In [1]: import numpy as np

In [2]: np.set_printoptions(suppress=True, linewidth=140)

In [3]: arr = np.array([[380, 112, 21, -14, 158, -80, 125],
   ...:     [112, 289, -173, -122, 99, -134, 50],
   ...:     [21, -173, 249, 124, -35, 143, -10],
   ...:     [-14, -122, 124, 238, 122, 83, 60],
   ...:     [158, 99, -35, 122, 334, -32, 90],
   ...:     [-80, -134, 143, 83, -32, 266, -107],
   ...:     [125, 50, -10, 60, 90, -107, 276]])

In [4]: ev, V = np.linalg.eigh(arr)

In [5]: vec = np.array([2, 5, 3, -4, -2, 1, -4])

In [6]: (np.sign(V[:, -1].round(6)) == np.sign(V[0, -1].round(6))).astype(int)
Out[6]: array([1, 1, 0, 0, 1, 0, 1])

In [7]: np.abs(arr).sum(axis=1).max(), round(float(np.abs(ev).max()), 2)
Out[7]: (np.int64(979), 766.08)

In [8]: np.round(np.linalg.eigvalsh(arr[1:, 1:]), 2)
Out[8]: array([ 47.28,  77.31, 115.65, 252.21, 480.98, 678.56])

In [9]: np.round(vec @ arr @ vec / (vec @ vec), 2), round(ev[0], 2), round(ev[-1], 2)
Out[9]: (np.float64(246.51), np.float64(34.05), np.float64(766.08))

In [10]: J = np.load("a.npy")

In [11]: J
Out[11]: 
array([[ 1, -1, -1,  1, -1,  1,  1, -1],
       [ 1,  1,  1,  1, -1, -1, -1, -1],
       [ 1, -1,  1, -1,  1, -1,  1, -1]])

In [12]: t = np.radians(45)

In [13]: r_ = np.eye(8)

In [14]: r_[0, 0] = r_[4, 4] = np.cos(t)

In [15]: r_[0, 4], r_[4, 0] = -np.sin(t), np.sin(t)

In [16]: r_.round(2)
Out[16]: 
array([[ 0.71,  0.  ,  0.  ,  0.  , -0.71,  0.  ,  0.  ,  0.  ],
       [ 0.  ,  1.  ,  0.  ,  0.  ,  0.  ,  0.  ,  0.  ,  0.  ],
       [ 0.  ,  0.  ,  1.  ,  0.  ,  0.  ,  0.  ,  0.  ,  0.  ],
       [ 0.  ,  0.  ,  0.  ,  1.  ,  0.  ,  0.  ,  0.  ,  0.  ],
       [ 0.71,  0.  ,  0.  ,  0.  ,  0.71,  0.  ,  0.  ,  0.  ],
       [ 0.  ,  0.  ,  0.  ,  0.  ,  0.  ,  1.  ,  0.  ,  0.  ],
       [ 0.  ,  0.  ,  0.  ,  0.  ,  0.  ,  0.  ,  1.  ,  0.  ],
       [ 0.  ,  0.  ,  0.  ,  0.  ,  0.  ,  0.  ,  0.  ,  1.  ]])

In [17]: M2 = J @ r_.T

In [18]: round(np.linalg.det(r_), 2), round(float(np.trace(r_)), 2)
Out[18]: (np.float64(1.0), 7.41)

In [19]: np.round(np.abs(M2 - J).max(axis=0), 2)
Out[19]: array([1., 0., 0., 0., 1., 0., 0., 0.])

In [20]: np.allclose(J @ J.T, M2 @ M2.T)
Out[20]: True

In [21]: M2.round(2) + 0
Out[21]: 
array([[ 1.41, -1.  , -1.  ,  1.  ,  0.  ,  1.  ,  1.  , -1.  ],
       [ 1.41,  1.  ,  1.  ,  1.  ,  0.  , -1.  , -1.  , -1.  ],
       [ 0.  , -1.  ,  1.  , -1.  ,  1.41, -1.  ,  1.  , -1.  ]])

In [22]: np.allclose(np.linalg.norm(J, axis=1), np.linalg.norm(M2, axis=1))
Out[22]: True

In [23]: M2 = J[0, 0] * J[1:] - np.outer(J[1:, 0], J[0])

In [24]: M2
Out[24]: 
array([[ 0,  2,  2,  0,  0, -2, -2,  0],
       [ 0,  0,  2, -2,  2, -2,  0,  0]])

In [25]: J[:, 0] / J[0, 0]
Out[25]: array([1., 1., 1.])

In [26]: np.linalg.matrix_rank(M2), np.linalg.matrix_rank(J)
Out[26]: (np.int64(2), np.int64(3))

In [27]: K = np.load("data.npy")

In [28]: K
Out[28]: 
array([[-1.,  1.,  1., -1.,  0.,  3., -4.],
       [ 2.,  0.,  1.,  2., -5.,  4., -2.],
       [ 1., -2.,  2., -2.,  0., -4., -3.],
       [ 0.,  1.,  2.,  2., -2., -1.,  3.],
       [ 0.,  0.,  0.,  0.,  3.,  3.,  1.],
       [ 0.,  0.,  0.,  0.,  0.,  3.,  2.],
       [ 0.,  0.,  0.,  0.,  1.,  0.,  0.]])

In [29]: rng = np.random.default_rng(521)

In [30]: labels = rng.permutation(7)

In [31]: labels
Out[31]: array([2, 1, 4, 6, 3, 5, 0])

In [32]: M2 = K[labels][:, labels]

In [33]: round(np.linalg.det(M2), 2), round(float(np.linalg.det(K[labels])), 2)
Out[33]: (np.float64(-63.0), -63.0)

In [34]: np.trace(M2)
Out[34]: np.float64(9.0)

In [35]: X = np.array([[0, 0, 1, 1], [3, 0, 3, 2], [0, 2, 3, 2], [1, 2, 2, 1]])

In [36]: X
Out[36]: 
array([[0, 0, 1, 1],
       [3, 0, 3, 2],
       [0, 2, 3, 2],
       [1, 2, 2, 1]])

In [37]: np.einsum("ii->", X)
Out[37]: np.int64(4)

In [38]: np.einsum("ij,ji->", X, X)
Out[38]: np.int64(40)

In [39]: np.round(np.linalg.det(X[::-1]), 2)
Out[39]: np.float64(2.0)

In [40]: np.round(np.linalg.eigvals(X).sum().real, 2)
Out[40]: np.float64(4.0)

In [41]: np.round(np.linalg.norm(X, axis=0), 2)
Out[41]: array([3.16, 2.83, 4.8 , 3.16])

In [42]: round(np.linalg.norm(X[1] - X[0]), 2)
Out[42]: np.float64(3.74)

In [43]: X[1] @ X[0]
Out[43]: np.int64(5)

In [44]: round(np.linalg.norm(X[1], 1), 2), np.round(np.linalg.norm(X[1], np.inf), 2)
Out[44]: (np.float64(8.0), np.float64(3.0))

In [45]: M2 = np.array([[0, 2, 1, 0, 1, 0, 1, 1, 1],
    ...:     [2, 1, 2, 1, 0, 3, 2, 0, 0],
    ...:     [1, 1, 3, 2, 1, 2, 2, 1, 0],
    ...:     [0, 2, 1, 2, 2, 1, 3, 2, 1],
    ...:     [2, 1, 2, 3, 0, 2, 1, 3, 1],
    ...:     [1, 3, 0, 0, 3, 3, 1, 2, 1],
    ...:     [0, 0, 1, 2, 3, 1, 2, 2, 2],
    ...:     [0, 2, 0, 0, 1, 3, 1, 0, 0],
    ...:     [2, 0, 3, 1, 0, 1, 2, 0, 3]])

In [46]: M2[-1] = M2[0]

In [47]: A = M2 + 0.3 * np.eye(9)

In [48]: A
Out[48]: 
array([[0.3, 2. , 1. , 0. , 1. , 0. , 1. , 1. , 1. ],
       [2. , 1.3, 2. , 1. , 0. , 3. , 2. , 0. , 0. ],
       [1. , 1. , 3.3, 2. , 1. , 2. , 2. , 1. , 0. ],
       [0. , 2. , 1. , 2.3, 2. , 1. , 3. , 2. , 1. ],
       [2. , 1. , 2. , 3. , 0.3, 2. , 1. , 3. , 1. ],
       [1. , 3. , 0. , 0. , 3. , 3.3, 1. , 2. , 1. ],
       [0. , 0. , 1. , 2. , 3. , 1. , 2.3, 2. , 2. ],
       [0. , 2. , 0. , 0. , 1. , 3. , 1. , 0.3, 0. ],
       [0. , 2. , 1. , 0. , 1. , 0. , 1. , 1. , 1.3]])

In [49]: round(np.log10(np.linalg.cond(A)))
Out[49]: 3

In [50]: np.round(np.abs(np.linalg.svd(A)[2][-1]), 2)
Out[50]: array([0.1 , 0.28, 0.06, 0.55, 0.22, 0.07, 0.39, 0.59, 0.22])

In [51]: np.round(np.linalg.svd(A, compute_uv=False), 2)
Out[51]: array([12.29,  4.71,  4.47,  2.69,  2.53,  1.57,  1.12,  0.68,  0.03])

In [52]: np.round(np.linalg.norm(A), 2)
Out[52]: np.float64(14.53)

In [53]: np.abs(A).max()
Out[53]: np.float64(3.3)

In [54]: A.sum(axis=0)
Out[54]: array([ 6.3, 14.3, 11.3, 10.3, 12.3, 15.3, 14.3, 12.3,  7.3])

In [55]: np.unravel_index(np.abs(A).argmax(), A.shape)
Out[55]: (np.int64(2), np.int64(2))

In [56]: A.shape
Out[56]: (9, 9)

In [57]: np.round(A - A[0], 2)
Out[57]: 
array([[ 0. ,  0. ,  0. ,  0. ,  0. ,  0. ,  0. ,  0. ,  0. ],
       [ 1.7, -0.7,  1. ,  1. , -1. ,  3. ,  1. , -1. , -1. ],
       [ 0.7, -1. ,  2.3,  2. ,  0. ,  2. ,  1. ,  0. , -1. ],
       [-0.3,  0. ,  0. ,  2.3,  1. ,  1. ,  2. ,  1. ,  0. ],
       [ 1.7, -1. ,  1. ,  3. , -0.7,  2. ,  0. ,  2. ,  0. ],
       [ 0.7,  1. , -1. ,  0. ,  2. ,  3.3,  0. ,  1. ,  0. ],
       [-0.3, -2. ,  0. ,  2. ,  2. ,  1. ,  1.3,  1. ,  1. ],
       [-0.3,  0. , -1. ,  0. ,  0. ,  3. ,  0. , -0.7, -1. ],
       [-0.3,  0. ,  0. ,  0. ,  0. ,  0. ,  0. ,  0. ,  0.3]])

In [58]: np.round(np.diff(A, axis=0), 2)
Out[58]: 
array([[ 1.7, -0.7,  1. ,  1. , -1. ,  3. ,  1. , -1. , -1. ],
       [-1. , -0.3,  1.3,  1. ,  1. , -1. ,  0. ,  1. ,  0. ],
       [-1. ,  1. , -2.3,  0.3,  1. , -1. ,  1. ,  1. ,  1. ],
       [ 2. , -1. ,  1. ,  0.7, -1.7,  1. , -2. ,  1. ,  0. ],
       [-1. ,  2. , -2. , -3. ,  2.7,  1.3,  0. , -1. ,  0. ],
       [-1. , -3. ,  1. ,  2. ,  0. , -2.3,  1.3,  0. ,  1. ],
       [ 0. ,  2. , -1. , -2. , -2. ,  2. , -1.3, -1.7, -2. ],
       [ 0. ,  0. ,  1. ,  0. ,  0. , -3. ,  0. ,  0.7,  1.3]])

In [59]: labels = rng.permutation(9)

In [60]: labels
Out[60]: array([0, 1, 6, 2, 8, 3, 4, 7, 5])

In [61]: M2 = A[labels][:, labels]

In [62]: np.diag(M2)
Out[62]: array([0.3, 1.3, 2.3, 3.3, 1.3, 2.3, 0.3, 0.3, 3.3])

In [63]: M2
Out[63]: 
array([[0.3, 2. , 1. , 1. , 1. , 0. , 1. , 1. , 0. ],
       [2. , 1.3, 2. , 2. , 0. , 1. , 0. , 0. , 3. ],
       [0. , 0. , 2.3, 1. , 2. , 2. , 3. , 2. , 1. ],
       [1. , 1. , 2. , 3.3, 0. , 2. , 1. , 1. , 2. ],
       [0. , 2. , 1. , 1. , 1.3, 0. , 1. , 1. , 0. ],
       [0. , 2. , 3. , 1. , 1. , 2.3, 2. , 2. , 1. ],
       [2. , 1. , 1. , 2. , 1. , 3. , 0.3, 3. , 2. ],
       [0. , 2. , 1. , 0. , 0. , 0. , 1. , 0.3, 3. ],
       [1. , 3. , 1. , 0. , 1. , 0. , 3. , 2. , 3.3]])

In [64]: round(np.linalg.det(M2), 2), np.round(np.linalg.det(A[labels]), 2)
Out[64]: (np.float64(-56.19), np.float64(56.19))

In [65]: W = np.array([[2, 1, 3, 3],
    ...:     [2, 3, 0, 1],
    ...:     [0, 1, 0, 1],
    ...:     [1, 3, 1, 3],
    ...:     [0, 0, 2, 2],
    ...:     [0, 1, 2, 0],
    ...:     [3, 3, 2, 1],
    ...:     [1, 1, 2, 3],
    ...:     [3, 3, 3, 1]])

In [66]: b = np.array([-2, -2, -2, 1])

In [67]: hid = np.maximum(A @ W + b, 0)

In [68]: np.linalg.matrix_rank(hid)
Out[68]: np.int64(4)

In [69]: Z = np.array([[1, 5], [-5, -1], [-2, -2], [0, 0]])

In [70]: W @ Z
Out[70]: 
array([[ -9,   3],
       [-13,   7],
       [ -5,  -1],
       [-16,   0],
       [ -4,  -4],
       [ -9,  -5],
       [-16,   8],
       [ -8,   0],
       [-18,   6]])

In [71]: (hid @ Z).round(6).argmax(axis=1)
Out[71]: array([1, 1, 1, 1, 1, 1, 1, 1, 1])

In [72]: W0 = np.load("x.npy")

In [73]: W0
Out[73]: 
array([[ 1.3,  0.2, -0.3,  1.3,  6.3,  0.2],
       [ 0.7, -1.3, -0.2, -0.8, -1.8, -0.8],
       [ 0.7, -0.2,  0.7,  0.6, -1.8, -0.8],
       [-0.9,  0.4, -1.9,  1. ,  0. , -0.1],
       [ 0.1,  0.7, -0.3,  0.3,  1.8,  0.5],
       [-0.2, -0.4,  1.6, -1.5,  4.8,  1.5],
       [-0.7,  0.4,  0. ,  0.9,  0. ,  0.3]])

In [74]: cov = W0.T @ W0

In [75]: np.round(np.diag(cov), 2)
Out[75]: array([ 4.02,  2.74,  6.88,  6.84, 72.45,  3.92])

In [76]: round(np.trace(cov), 2), np.round((W0 ** 2).sum(), 2)
Out[76]: (np.float64(96.85), np.float64(96.85))

In [77]: M2 = np.array([[1, 1], [1, -1]])

In [78]: feats = np.kron(M2, np.kron(M2, M2))[rng.permutation(8)][:8]

In [79]: feats
Out[79]: 
array([[ 1, -1, -1,  1, -1,  1,  1, -1],
       [ 1, -1, -1,  1,  1, -1, -1,  1],
       [ 1, -1,  1, -1,  1, -1,  1, -1],
       [ 1, -1,  1, -1, -1,  1, -1,  1],
       [ 1,  1, -1, -1,  1,  1, -1, -1],
       [ 1,  1,  1,  1, -1, -1, -1, -1],
       [ 1,  1, -1, -1, -1, -1,  1,  1],
       [ 1,  1,  1,  1,  1,  1,  1,  1]])

In [80]: vec = np.array([1, 1, 2, 2, 2, 0, 1, 2])

In [81]: feats @ np.ones(8)
Out[81]: array([0., 0., 0., 0., 0., 0., 0., 8.])

In [82]: np.einsum("ij,j->i", feats, vec)
Out[82]: array([-3,  3,  1, -1, -3,  1, -1, 11])

In [83]: feats @ vec
Out[83]: array([-3,  3,  1, -1, -3,  1, -1, 11])

In [84]: mat = np.array([[1, 0, 0], [1, 1, 0], [-2, 0, 1]])

In [85]: cov = mat.T @ mat

In [86]: np.round(np.linalg.eigvalsh(cov)[::-1], 2)
Out[86]: array([6.85, 1.  , 0.15])

In [87]: np.linalg.matrix_rank(cov)
Out[87]: np.int64(3)

In [88]: np.round(np.linalg.svd(mat, compute_uv=False) ** 2, 2)
Out[88]: array([6.85, 1.  , 0.15])

In [89]: np.allclose(cov, cov.T)
Out[89]: True

In [90]: np.trace(cov), (mat ** 2).sum()
Out[90]: (np.int64(8), np.int64(8))

In [91]: cov
Out[91]: 
array([[ 6,  1, -2],
       [ 1,  1,  0],
       [-2,  0,  1]])

In [92]: (mat @ mat.T).shape
Out[92]: (3, 3)

In [93]: np.round(np.sort(np.linalg.eigvals(mat)), 2)
Out[93]: array([1., 1., 1.])
